$ python3 -q
>>> import numpy as np
>>> from numpy import linalg as LA
>>> np.set_printoptions(suppress=True, linewidth=140)
>>> M = np.array([[3, -5, -5, -4, -2, 9, -5, -8, -9, 3, -5, 7, -7, 6],
...     [2, -1, -9, -2, -8, 7, -7, 7, -2, 7, -9, 9, -9, -3],
...     [7, 3, 5, 8, -9, -2, 7, -6, 4, -8, -9, 0, -2, -4],
...     [8, 8, 9, 0, 7, -9, -7, 0, 2, -4, 8, 9, -7, -6],
...     [-4, -9, 3, 6, -9, 4, 5, 3, 9, 5, 7, 5, -9, 3]])
>>> M[-1] = M[0] + 5 * M[1]
>>> M
array([[  3,  -5,  -5,  -4,  -2,   9,  -5,  -8,  -9,   3,  -5,   7,  -7,   6],
       [  2,  -1,  -9,  -2,  -8,   7,  -7,   7,  -2,   7,  -9,   9,  -9,  -3],
       [  7,   3,   5,   8,  -9,  -2,   7,  -6,   4,  -8,  -9,   0,  -2,  -4],
       [  8,   8,   9,   0,   7,  -9,  -7,   0,   2,  -4,   8,   9,  -7,  -6],
       [ 13, -10, -50, -14, -42,  44, -40,  27, -19,  38, -50,  52, -52,  -9]])
>>> W1 = np.array([[-2, 2],
...     [3, 2],
...     [2, -1],
...     [-2, -1],
...     [3, 0],
...     [2, -2],
...     [3, -2],
...     [2, -1],
...     [1, -2],
...     [-1, -3],
...     [3, 3],
...     [-2, -3],
...     [-1, 1],
...     [-1, 0]])
>>> beta = np.array([1, -1])
>>> H = np.maximum(M @ W1 + beta, 0)
>>> (H > 0).mean(axis=0)
array([0.2, 0.2])
>>> LA.matrix_rank(H)
np.int64(1)
>>> basis = np.array([[2, -1, -2], [1, 0, 0]])
>>> H @ basis
array([[  0,   0,   0],
       [  0,   0,   0],
       [  0,   0,   0],
       [120, -34, -68],
       [  0,   0,   0]])
>>> (H @ basis).round(6).argmax(axis=1)
array([0, 0, 0, 0, 0])
>>> Uu, s, VT = LA.svd(M)
>>> vecs = VT[:(s > 1e-8).sum()]
>>> rng = np.random.default_rng(85)
>>> vec = M[0] + -1 * M[1] + rng.integers(2) * np.eye(14)[4]
>>> vec
array([  1.,  -4.,   4.,  -2.,   7.,   2.,   2., -15.,  -7.,  -4.,   4.,  -2.,   2.,   9.])
>>> np.round(np.diag(vecs.T @ vecs), 2)
array([0.24, 0.15, 0.27, 0.15, 0.37, 0.25, 0.29, 0.59, 0.21, 0.21, 0.4 , 0.34, 0.29, 0.24])
>>> vec = np.array([2, 0, -1, 0, -2, -3, 0, 1, 2, 3, -1, 1, -1, 1])
>>> h = np.maximum(M @ vec, 0)
>>> h
array([  0,  56,  18,  14, 276])
>>> M.T @ h
array([  3938,  -2650, -14088,  -3832, -12104,  12374, -11404,   7736,  -5256,  10680, -14354,  14982, -14990,  -2808])
>>> np.maximum(M @ vec, 0) - np.maximum(-M @ vec, 0)
array([ -4,  56,  18,  14, 276])
>>> feats = np.loadtxt("test2.csv", delimiter=",")
>>> feats
array([[8., 0., 0., 0., 0., 0., 0., 0., 0., 0., 0.],
       [2., 6., 0., 0., 0., 0., 0., 0., 0., 0., 0.],
       [7., 6., 7., 0., 0., 0., 0., 0., 0., 0., 0.],
       [5., 7., 6., 3., 0., 0., 0., 0., 0., 0., 0.],
       [8., 8., 8., 6., 1., 0., 0., 0., 0., 0., 0.],
       [2., 2., 2., 3., 3., 5., 0., 0., 0., 0., 0.],
       [8., 9., 4., 5., 0., 8., 8., 0., 0., 0., 0.],
       [5., 0., 9., 1., 0., 2., 0., 0., 0., 0., 0.],
       [7., 3., 7., 4., 9., 9., 1., 0., 1., 0., 0.],
       [6., 0., 6., 9., 7., 8., 9., 0., 1., 9., 0.],
       [5., 1., 7., 2., 6., 0., 3., 4., 3., 1., 1.]])
>>> np.prod(np.diag(feats)), round(float(LA.det(feats)), 2)
(np.float64(0.0), -0.0)
>>> np.round(np.sort(LA.eigvals(feats)), 2)
array([0., 1., 1., 1., 3., 5., 6., 7., 8., 8., 9.])
>>> data = np.loadtxt("run13.csv", delimiter=",")
>>> data
array([[ 9.,  5.,  4.,  2.,  3.,  5.,  1.,  1.,  7.,  3.,  2., -2.],
       [ 1.,  4.,  2.,  2.,  5.,  5.,  2.,  7.,  0.,  3.,  6., -2.],
       [ 6.,  7.,  2.,  2.,  0.,  9.,  1.,  7.,  5.,  8.,  7., -2.],
       [ 5.,  2.,  0.,  6.,  8.,  3.,  1.,  1.,  5.,  9.,  6., -6.],
       [ 0.,  8.,  4.,  7.,  9.,  8.,  6.,  4.,  6.,  4.,  3., -7.],
       [ 9.,  6.,  3.,  9.,  4.,  3.,  6.,  1.,  8.,  1.,  7., -9.],
       [ 7.,  5.,  5.,  0.,  8.,  4.,  7.,  9.,  0.,  2.,  8.,  0.],
       [ 6.,  8.,  5.,  5.,  7.,  3.,  7.,  4.,  4.,  6.,  1., -5.],
       [ 6.,  7.,  5.,  8.,  2.,  8.,  7.,  9.,  2.,  3.,  1., -8.]])
>>> M2 = data[0, 0] * data[1:] - np.outer(data[1:, 0], data[0])
>>> M2
array([[  0.,  31.,  14.,  16.,  42.,  40.,  17.,  62.,  -7.,  24.,  52., -16.],
       [  0.,  33.,  -6.,   6., -18.,  51.,   3.,  57.,   3.,  54.,  51.,  -6.],
       [  0.,  -7., -20.,  44.,  57.,   2.,   4.,   4.,  10.,  66.,  44., -44.],
       [  0.,  72.,  36.,  63.,  81.,  72.,  54.,  36.,  54.,  36.,  27., -63.],
       [  0.,   9.,  -9.,  63.,   9., -18.,  45.,   0.,   9., -18.,  45., -63.],
       [  0.,  10.,  17., -14.,  51.,   1.,  56.,  74., -49.,  -3.,  58.,  14.],
       [  0.,  42.,  21.,  33.,  45.,  -3.,  57.,  30.,  -6.,  36.,  -3., -33.],
       [  0.,  33.,  21.,  60.,   0.,  42.,  57.,  75., -24.,   9.,  -3., -60.]])
>>> np.flatnonzero(~M2.round(6).any(axis=1))
array([], dtype=int64)
>>> LA.matrix_rank(M2), LA.matrix_rank(data)
(np.int64(8), np.int64(9))
>>> np.round(data[:, 0] / data[0, 0], 2)
array([1.  , 0.11, 0.67, 0.56, 0.  , 1.  , 0.78, 0.67, 0.67])
>>> theta = np.radians(180)
>>> r_ = np.eye(12)
>>> r_[10, 10] = r_[1, 1] = np.cos(theta)
>>> r_[10, 1], r_[1, 10] = -np.sin(theta), np.sin(theta)
>>> r_.round(2) + 0
array([[ 1.,  0.,  0.,  0.,  0.,  0.,  0.,  0.,  0.,  0.,  0.,  0.],
       [ 0., -1.,  0.,  0.,  0.,  0.,  0.,  0.,  0.,  0.,  0.,  0.],
       [ 0.,  0.,  1.,  0.,  0.,  0.,  0.,  0.,  0.,  0.,  0.,  0.],
       [ 0.,  0.,  0.,  1.,  0.,  0.,  0.,  0.,  0.,  0.,  0.,  0.],
       [ 0.,  0.,  0.,  0.,  1.,  0.,  0.,  0.,  0.,  0.,  0.,  0.],
       [ 0.,  0.,  0.,  0.,  0.,  1.,  0.,  0.,  0.,  0.,  0.,  0.],
       [ 0.,  0.,  0.,  0.,  0.,  0.,  1.,  0.,  0.,  0.,  0.,  0.],
       [ 0.,  0.,  0.,  0.,  0.,  0.,  0.,  1.,  0.,  0.,  0.,  0.],
       [ 0.,  0.,  0.,  0.,  0.,  0.,  0.,  0.,  1.,  0.,  0.,  0.],
       [ 0.,  0.,  0.,  0.,  0.,  0.,  0.,  0.,  0.,  1.,  0.,  0.],
       [ 0.,  0.,  0.,  0.,  0.,  0.,  0.,  0.,  0.,  0., -1.,  0.],
       [ 0.,  0.,  0.,  0.,  0.,  0.,  0.,  0.,  0.,  0.,  0.,  1.]])
>>> M2 = data @ r_.T
>>> M2.round(2)
array([[ 9., -5.,  4.,  2.,  3.,  5.,  1.,  1.,  7.,  3., -2., -2.],
       [ 1., -4.,  2.,  2.,  5.,  5.,  2.,  7.,  0.,  3., -6., -2.],
       [ 6., -7.,  2.,  2.,  0.,  9.,  1.,  7.,  5.,  8., -7., -2.],
       [ 5., -2.,  0.,  6.,  8.,  3.,  1.,  1.,  5.,  9., -6., -6.],
       [ 0., -8.,  4.,  7.,  9.,  8.,  6.,  4.,  6.,  4., -3., -7.],
       [ 9., -6.,  3.,  9.,  4.,  3.,  6.,  1.,  8.,  1., -7., -9.],
       [ 7., -5.,  5.,  0.,  8.,  4.,  7.,  9.,  0.,  2., -8.,  0.],
       [ 6., -8.,  5.,  5.,  7.,  3.,  7.,  4.,  4.,  6., -1., -5.],
       [ 6., -7.,  5.,  8.,  2.,  8.,  7.,  9.,  2.,  3., -1., -8.]])
>>> np.allclose(data @ data.T, M2 @ M2.T)
True
>>> np.round(LA.svd(data, compute_uv=False), 2), np.round(LA.svd(M2, compute_uv=False), 2)
(array([49.69, 14.77, 12.2 , 10.85, 10.23,  7.57,  6.1 ,  3.41,  1.35]), array([49.69, 14.77, 12.2 , 10.85, 10.23,  7.57,  6.1 ,  3.41,  1.35]))
>>> W1 = np.array([[-6, -2, 1],
...     [-5, -3, 0],
...     [4, -5, 1],
...     [-5, 7, -8],
...     [-9, -7, 5],
...     [-3, 6, 6],
...     [-3, -3, 8],
...     [-2, 1, -8],
...     [-7, 1, 2],
...     [6, 2, 8],
...     [2, -6, 3],
...     [-6, -9, -9]])
>>> beta = np.array([-9, 8, -8])
>>> H = np.maximum(data @ W1 + beta, 0)
>>> (H > 0).astype(int)
array([[0, 0, 1],
       [0, 0, 1],
       [0, 1, 1],
       [0, 1, 1],
       [0, 1, 1],
       [0, 1, 1],
       [0, 0, 1],
       [0, 0, 1],
       [0, 1, 1]])
>>> LA.matrix_rank(H)
np.int64(2)
>>> H
array([[  0.,   0.,  96.],
       [  0.,   0.,  54.],
       [  0.,  34., 103.],
       [  0.,  35., 161.],
       [  0.,  43., 165.],
       [  0.,  42., 136.],
       [  0.,   0.,  92.],
       [  0.,   0., 144.],
       [  0., 102.,  84.]])
>>> basis = np.array([[2, -2], [5, 2], [2, -2]])
>>> H @ basis
array([[ 192., -192.],
       [ 108., -108.],
       [ 376., -138.],
       [ 497., -252.],
       [ 545., -244.],
       [ 482., -188.],
       [ 184., -184.],
       [ 288., -288.],
       [ 678.,   36.]])
>>> W1 @ basis
array([[-20,   6],
       [-25,   4],
       [-15, -20],
       [  9,  40],
       [-43,  -6],
       [ 36,   6],
       [ -5, -16],
       [-15,  22],
       [ -5,  12],
       [ 38, -24],
       [-20, -22],
       [-75,  12]])
>>> (H @ basis).round(6).argmax(axis=1)
array([0, 0, 0, 0, 0, 0, 0, 0, 0])
